$ python -q
>>> import numpy as np
>>> from numpy import linalg as LA
>>> np.set_printoptions(precision=1, suppress=True, linewidth=200)
>>> E = np.loadtxt("a.csv", delimiter=",")
>>> E
array([[ -2., -10.,   3.,  -2.],
       [  3.,  -5.,   3.,  -1.],
       [ -5.,   0.,   3.,   0.],
       [  2., -10.,   2.,  -2.],
       [ -4., -20.,   2.,  -4.],
       [  5.,  -5.,  -1.,  -1.],
       [ -5.,  10.,  -2.,   2.],
       [ -4., -15.,  -2.,  -3.],
       [  5., -25.,   2.,  -5.]])
>>> A2 = E / LA.norm(E, axis=1, keepdims=True)
>>> C2 = A2 @ A2.T
>>> np.argwhere(np.triu(np.abs(C2) > 0.95, 1))
array([[0, 4],
       [1, 6],
       [3, 6],
       [3, 8],
       [4, 7],
       [6, 8]])
>>> C2[6]
array([-0.8, -1. ,  0.3, -1. , -0.8, -0.9,  1. , -0.7, -1. ])
>>> C2
array([[ 1. ,  0.8,  0.3,  0.9,  1. ,  0.5, -0.8,  0.9,  0.9],
       [ 0.8,  1. , -0.2,  0.9,  0.7,  0.8, -1. ,  0.6,  0.9],
       [ 0.3, -0.2,  1. , -0.1,  0.2, -0.7,  0.3,  0.2, -0.1],
       [ 0.9,  0.9, -0.1,  1. ,  0.9,  0.8, -1. ,  0.9,  1. ],
       [ 1. ,  0.7,  0.2,  0.9,  1. ,  0.5, -0.8,  1. ,  0.9],
       [ 0.5,  0.8, -0.7,  0.8,  0.5,  1. , -0.9,  0.5,  0.8],
       [-0.8, -1. ,  0.3, -1. , -0.8, -0.9,  1. , -0.7, -1. ],
       [ 0.9,  0.6,  0.2,  0.9,  1. ,  0.5, -0.7,  1. ,  0.9],
       [ 0.9,  0.9, -0.1,  1. ,  0.9,  0.8, -1. ,  0.9,  1. ]])
>>> LA.norm(A2, axis=1)
array([1., 1., 1., 1., 1., 1., 1., 1., 1.])
>>> (C2 - 2 * np.eye(9)).round(6).argmax(axis=1)
array([4, 3, 0, 8, 0, 8, 2, 4, 3])
>>> np.abs(np.diag(LA.qr(E)[1])) > 1e-9
array([ True,  True,  True, False])
>>> np.allclose(E[:-1].T @ LA.lstsq(E[:-1].T, E[-1])[0], E[-1])
True
>>> LA.lstsq(E[:-1].T, E[-1])[2]
np.int32(3)
>>> feats = np.loadtxt("layer18.csv", delimiter=",")
>>> feats
array([[ 0.,  7., -6.],
       [-7.,  0., -6.],
       [ 6.,  6.,  0.]])
>>> LA.matrix_power(feats, 4)
array([[10285.,  4356.,  5082.],
       [ 4356., 10285., -5082.],
       [ 5082., -5082.,  8712.]])
>>> (feats + feats.T) / 2
array([[0., 0., 0.],
       [0., 0., 0.],
       [0., 0., 0.]])
>>> np.allclose(feats, feats.T)
False
>>> feats @ feats
array([[-85., -36., -42.],
       [-36., -85.,  42.],
       [-42.,  42., -72.]])
>>> np.round(np.sort(np.abs(LA.eigvals(feats))), 1) + 0
array([ 0., 11., 11.])
>>> blk = np.stack([feats, -1 * feats, feats[::-1]])
>>> blk.shape
(3, 3, 3)
>>> LA.norm(blk, axis=(1, 2))
array([15.6, 15.6, 15.6])
>>> blk.sum(axis=0)
array([[ 6.,  6.,  0.],
       [-7.,  0., -6.],
       [ 0.,  7., -6.]])
>>> LA.matrix_rank(blk)
array([2, 2, 2])
>>> K = np.load("x.npy")
>>> K
array([[ 2,  2,  1,  4,  1],
       [ 7,  7,  6,  9,  6],
       [-5, -5, -6, -3, -6],
       [-6, -6, -7, -4, -7],
       [-5, -5, -6, -3, -6],
       [ 6,  6,  5,  8,  5],
       [ 3,  3,  2,  5,  2],
       [ 4,  4,  3,  6,  3]])
>>> U, sv, Vh = LA.svd(K)
>>> sv.round(1) + 0
array([31.6,  6.8,  0. ,  0. ,  0. ])
>>> np.argmax(sv[:-1] / (sv[1:] + 1e-6)) + 1
np.int64(2)
>>> A2 = U[:, :2] @ np.diag(sv[:2]) @ Vh[:2]
>>> np.round(LA.norm(K - A2, 2), 1), round(sv[2], 1)
(np.float64(0.0), np.float64(0.0))
>>> round(float(np.abs(K - A2).max()), 1)
0.0
>>> round(float(LA.norm(K - A2) / LA.norm(K)), 1)
0.0
>>> A = np.loadtxt("dump.csv", delimiter=",")
>>> A.round(1) + 0
array([[-1.1, -2. , -3.1,  1. ],
       [ 0.9, -1.1, -1.1,  0.1],
       [-1.4, -2.2, -3.4,  1.2],
       [ 0.4, -1.3, -1.6,  0.3],
       [ 1.5, -0.7, -0.5, -0.3],
       [ 0.4, -1.3, -1.6,  0.3],
       [-1.5, -2.2, -3.5,  1.2],
       [-0.6, -1.8, -2.6,  0.8],
       [-2. , -2.5, -4. ,  1.5],
       [ 2.6, -0.2,  0.6, -0.8],
       [-2.1, -2.6, -4.1,  1.6],
       [ 4. ,  0.5,  2. , -1.5],
       [ 3.2,  0.1,  1.2, -1.1],
       [ 1.8, -0.6, -0.2, -0.4],
       [ 4.3,  0.6,  2.3, -1.6],
       [-2.4, -2.7, -4.4,  1.7],
       [ 2.6, -0.2,  0.6, -0.8],
       [ 3.2,  0.1,  1.2, -1.1],
       [ 0.9, -1. , -1.1,  0. ],
       [ 0.9, -1. , -1.1,  0. ]])
>>> blk = np.stack([A, 4 * A, A[::-1]])
>>> LA.norm(blk, axis=(1, 2))
array([16.7, 66.8, 16.7])
>>> LA.matrix_rank(blk.reshape(3, -1))
np.int64(2)
>>> np.einsum("bij,cij->bc", blk, blk)
array([[ 278.9, 1115.8,  -84.5],
       [1115.8, 4463.1, -338.2],
       [ -84.5, -338.2,  278.9]])
>>> LA.matrix_rank(blk)
array([2, 2, 2])
>>> LA.lstsq(A[:-1].T, A[-1])[2]
np.int32(2)
>>> np.round(A @ LA.pinv(A) @ A, 1) + 0
array([[-1.1, -2. , -3.1,  1. ],
       [ 0.9, -1.1, -1.1,  0.1],
       [-1.4, -2.2, -3.4,  1.2],
       [ 0.4, -1.3, -1.6,  0.3],
       [ 1.5, -0.7, -0.5, -0.3],
       [ 0.4, -1.3, -1.6,  0.3],
       [-1.5, -2.2, -3.5,  1.2],
       [-0.6, -1.8, -2.6,  0.8],
       [-2. , -2.5, -4. ,  1.5],
       [ 2.6, -0.2,  0.6, -0.8],
       [-2.1, -2.6, -4.1,  1.6],
       [ 4. ,  0.5,  2. , -1.5],
       [ 3.2,  0.1,  1.2, -1.1],
       [ 1.8, -0.6, -0.2, -0.4],
       [ 4.3,  0.6,  2.3, -1.6],
       [-2.4, -2.7, -4.4,  1.7],
       [ 2.6, -0.2,  0.6, -0.8],
       [ 3.2,  0.1,  1.2, -1.1],
       [ 0.9, -1. , -1.1,  0. ],
       [ 0.9, -1. , -1.1,  0. ]])
>>> np.allclose(A[:-1].T @ LA.lstsq(A[:-1].T, A[-1])[0], A[-1])
True
>>> round(float(np.trace(LA.pinv(A) @ A)), 1)
2.0
